% ipython --no-banner

In [1]: import numpy as np

In [2]: np.set_printoptions(precision=2, suppress=True, linewidth=120)

In [3]: tidy = lambda a: np.round(a, 2) + 0

In [4]: F = np.load("x.npy")

In [5]: F
Out[5]: 
array([[6., 0., 5.],
       [0., 6., 0.],
       [5., 0., 6.]])

In [6]: B = F[0, 0] * F[1:] - np.outer(F[1:, 0], F[0])

In [7]: B
Out[7]: 
array([[ 0., 36.,  0.],
       [ 0.,  0., 11.]])

In [8]: np.flatnonzero(~B.round(6).any(axis=1))
Out[8]: array([], dtype=int64)

In [9]: print(F - F[0])
[[ 0.  0.  0.]
 [-6.  6. -5.]
 [-1.  0.  1.]]

In [10]: print(tidy(np.linalg.norm(F)))
12.57

In [11]: tidy(F.mean(axis=0))
Out[11]: array([3.67, 2.  , 3.67])

In [12]: np.abs(F).max()
Out[12]: np.float64(6.0)

In [13]: F.shape
Out[13]: (3, 3)

In [14]: F[3]
Traceback (most recent call last):
  Cell In[14], line 1
    F[3]
IndexError: index 3 is out of bounds for axis 0 with size 3


In [15]: x = np.ones(3)

In [16]: for _ in range(3):
    ...:     x = F @ x
    ...:     x /= np.linalg.norm(x)
    ...:     print(round(x @ F @ x, 2))
    ...: 
10.35
10.79
10.94

In [17]: print(tidy(x))
[0.7  0.11 0.7 ]

In [18]: Q, _ = np.linalg.qr(np.array([[1.3, -0.8], [-1.0, -1.7], [0.3, 1.6]]))

In [19]: X = Q @ Q.T

In [20]: tidy(X)
Out[20]: 
array([[ 0.92, -0.16, -0.21],
       [-0.16,  0.66, -0.45],
       [-0.21, -0.45,  0.42]])

In [21]: Uu, sig, vt = np.linalg.svd(X)

In [22]: np.argmax(sig[:-1] / (sig[1:] + 1e-6)) + 1
Out[22]: np.int64(2)

In [23]: B = Uu[:, :2] @ np.diag(sig[:2]) @ vt[:2]

In [24]: np.linalg.matrix_rank(X, rtol=0.05)
Out[24]: np.int64(2)

In [25]: print(tidy(np.linalg.norm(X - B, 2)), tidy(sig[2]))
0.0 0.0

In [26]: tidy(B)
Out[26]: 
array([[ 0.92, -0.16, -0.21],
       [-0.16,  0.66, -0.45],
       [-0.21, -0.45,  0.42]])

In [27]: tidy(np.linalg.norm(X - B) / np.linalg.norm(X))
Out[27]: np.float64(0.0)

In [28]: print(tidy(np.abs(X - B).max()))
0.0

In [29]: np.linalg.matrix_rank(B)
Out[29]: np.int64(2)

In [30]: C2 = X.T @ X

In [31]: np.allclose(C2, C2.T)
Out[31]: True

In [32]: tidy(np.linalg.svd(X, compute_uv=False) ** 2)
Out[32]: array([1., 1., 0.])

In [33]: (X @ X.T).shape
Out[33]: (3, 3)

In [34]: Uu, sig, vt = np.linalg.svd(X, full_matrices=False)

In [35]: Uu.shape, sig.shape, vt.shape
Out[35]: ((3, 3), (3,), (3, 3))

In [36]: print(np.allclose(Uu * sig @ vt, X))
True

In [37]: tidy(Uu.T @ X @ vt.T)
Out[37]: 
array([[1., 0., 0.],
       [0., 1., 0.],
       [0., 0., 0.]])

In [38]: tidy(Uu.T @ Uu)
Out[38]: 
array([[1., 0., 0.],
       [0., 1., 0.],
       [0., 0., 1.]])

In [39]: print(tidy(vt @ vt.T))
[[1. 0. 0.]
 [0. 1. 0.]
 [0. 0. 1.]]

In [40]: B = np.array([[1, 1, 0, -2], [1, 0, -1, -2], [1, -2, -2, 1], [2, -2, 0, -2]])

In [41]: arr = np.tril(B)

In [42]: arr
Out[42]: 
array([[ 1,  0,  0,  0],
       [ 1,  0,  0,  0],
       [ 1, -2, -2,  0],
       [ 2, -2,  0, -2]])

In [43]: [int(np.linalg.matrix_rank(np.linalg.matrix_power(arr, p))) for p in range(1, 5)]
Out[43]: [3, 3, 3, 3]

In [44]: np.linalg.matrix_rank(arr - arr[0, 0] * np.eye(4))
Out[44]: np.int64(3)

In [45]: np.linalg.matrix_power(arr - np.diag(np.diag(arr)), 4)
Out[45]: 
array([[0, 0, 0, 0],
       [0, 0, 0, 0],
       [0, 0, 0, 0],
       [0, 0, 0, 0]])

In [46]: arr @ arr
Out[46]: 
array([[ 1,  0,  0,  0],
       [ 1,  0,  0,  0],
       [-3,  4,  4,  0],
       [-4,  4,  0,  4]])

In [47]: Uu, sig, vt = np.linalg.svd(arr)

In [48]: evecs = vt[:(sig > 1e-8).sum()]

In [49]: rng = np.random.default_rng(36504)

In [50]: x = arr[2] + 2 * arr[0] + rng.integers(2) * np.eye(4)[0]

In [51]: x
Out[51]: array([ 3., -2., -2.,  0.])

In [52]: tidy(np.diag(evecs.T @ evecs))
Out[52]: array([1.  , 0.67, 0.67, 0.67])

In [53]: tidy(np.linalg.norm(x - evecs.T @ evecs @ x))
Out[53]: np.float64(0.0)

In [54]: np.allclose(evecs.T @ evecs @ x, x)
Out[54]: True

In [55]: Uu, sig, vt = np.linalg.svd(arr)

In [56]: tidy(sig)
Out[56]: array([4.16, 2.11, 1.12, 0.  ])

In [57]: B = Uu[:, :3] @ np.diag(sig[:3]) @ vt[:3]

In [58]: print(np.linalg.matrix_rank(arr, rtol=0.05))
3

In [59]: np.linalg.matrix_rank(B)
Out[59]: np.int64(3)

In [60]: print(tidy(B))
[[ 1.  0.  0.  0.]
 [ 1.  0.  0.  0.]
 [ 1. -2. -2.  0.]
 [ 2. -2.  0. -2.]]

In [61]: tidy(np.linalg.norm(arr - B) / np.linalg.norm(arr))
Out[61]: np.float64(0.0)

In [62]: tidy(np.linalg.norm(arr - B, 2)), tidy(sig[3])
Out[62]: (np.float64(0.0), np.float64(0.0))

In [63]: K = np.loadtxt("layer16.csv", delimiter=",")

In [64]: K
Out[64]: 
array([[3., 2., 2.],
       [2., 0., 0.],
       [9., 2., 2.]])

In [65]: x = np.array([1, 2, 1])

In [66]: (K @ x).argmax()
Out[66]: np.int64(2)

In [67]: (K * x).sum(axis=1)
Out[67]: array([ 9.,  2., 15.])

In [68]: print(K @ np.eye(3)[2])
[2. 0. 2.]

In [69]: np.sign((K @ x).round(6))
Out[69]: array([1., 1., 1.])

In [70]: print(np.linalg.norm(K @ x) <= np.linalg.norm(K, 2) * np.linalg.norm(x) + 1e-9)
True

In [71]: np.einsum("ij,j->i", K, x)
Out[71]: array([ 9.,  2., 15.])

In [72]: K @ np.ones(3)
Out[72]: array([ 7.,  2., 13.])

In [73]: Uu, sig, vt = np.linalg.svd(K)

In [74]: np.argmax(sig[:-1] / (sig[1:] + 1e-6)) + 1
Out[74]: np.int64(2)

In [75]: B = Uu[:, :2] @ np.diag(sig[:2]) @ vt[:2]

In [76]: tidy(np.abs(K - B).max())
Out[76]: np.float64(0.0)

In [77]: tidy(B)
Out[77]: 
array([[3., 2., 2.],
       [2., 0., 0.],
       [9., 2., 2.]])

In [78]: tidy(np.linalg.norm(K - B) / np.linalg.norm(K))
Out[78]: np.float64(0.0)

In [79]: rk = np.linalg.matrix_rank(K)

In [80]: print(rk)
2

In [81]: null = np.linalg.svd(K)[2][rk:].T

In [82]: tidy(null @ null.T)
Out[82]: 
array([[ 0. ,  0. ,  0. ],
       [ 0. ,  0.5, -0.5],
       [ 0. , -0.5,  0.5]])

In [83]: np.linalg.matrix_rank(K.T @ K), np.linalg.matrix_rank(K @ K.T)
Out[83]: (np.int64(2), np.int64(2))

In [84]: tidy(K @ null)
Out[84]: 
array([[0.],
       [0.],
       [0.]])

In [85]: feats = np.array([[6, 3, 7], [3, 18, 12], [7, 12, 18]])

In [86]: vals, evecs = np.linalg.eigh(feats)

In [87]: x = np.array([1, 0, 0])

In [88]: tidy(evecs * np.sqrt(vals) @ evecs.T)
Out[88]: 
array([[2.17, 0.21, 1.12],
       [0.21, 3.96, 1.52],
       [1.12, 1.52, 3.8 ]])

In [89]: x = np.array([-1, 3, 3])

In [90]: y = feats @ x

In [91]: y
Out[91]: array([24, 87, 83])

In [92]: tidy(np.linalg.solve(feats, feats[:, 2]))
Out[92]: array([0., 0., 1.])

In [93]: tidy(np.linalg.solve(feats, y + feats[:, 0]))
Out[93]: array([0., 3., 3.])

In [94]: tidy(np.linalg.solve(feats, y))
Out[94]: array([-1.,  3.,  3.])

In [95]: low = np.linalg.cholesky(feats)

In [96]: print(tidy(np.diag(low) ** 2))
[ 6.   16.5   5.45]

In [97]: tidy(low)
Out[97]: 
array([[2.45, 0.  , 0.  ],
       [1.22, 4.06, 0.  ],
       [2.86, 2.09, 2.34]])

In [98]: print(tidy(np.diff(low, axis=0)))
[[-1.22  4.06  0.  ]
 [ 1.63 -1.97  2.34]]

In [99]: tidy(low - low[0])
Out[99]: 
array([[ 0.  ,  0.  ,  0.  ],
       [-1.22,  4.06,  0.  ],
       [ 0.41,  2.09,  2.34]])

In [100]: tidy(np.linalg.svd(low, compute_uv=False))
Out[100]: array([5.65, 2.81, 1.46])

In [101]: tidy(low.sum(axis=0))
Out[101]: array([6.53, 6.15, 2.34])

In [102]: print(tidy(np.abs(low).max()))
4.06

In [103]: B = np.array([[2, 5, 0], [4, 3, 1]])

In [104]: cent = np.kron(B, feats)

In [105]: np.linalg.matrix_rank(cent)
Out[105]: np.int64(6)

In [106]: cent
Out[106]: 
array([[12,  6, 14, 30, 15, 35,  0,  0,  0],
       [ 6, 36, 24, 15, 90, 60,  0,  0,  0],
       [14, 24, 36, 35, 60, 90,  0,  0,  0],
       [24, 12, 28, 18,  9, 21,  6,  3,  7],
       [12, 72, 48,  9, 54, 36,  3, 18, 12],
       [28, 48, 72, 21, 36, 54,  7, 12, 18]])

In [107]: cent.shape
Out[107]: (6, 9)
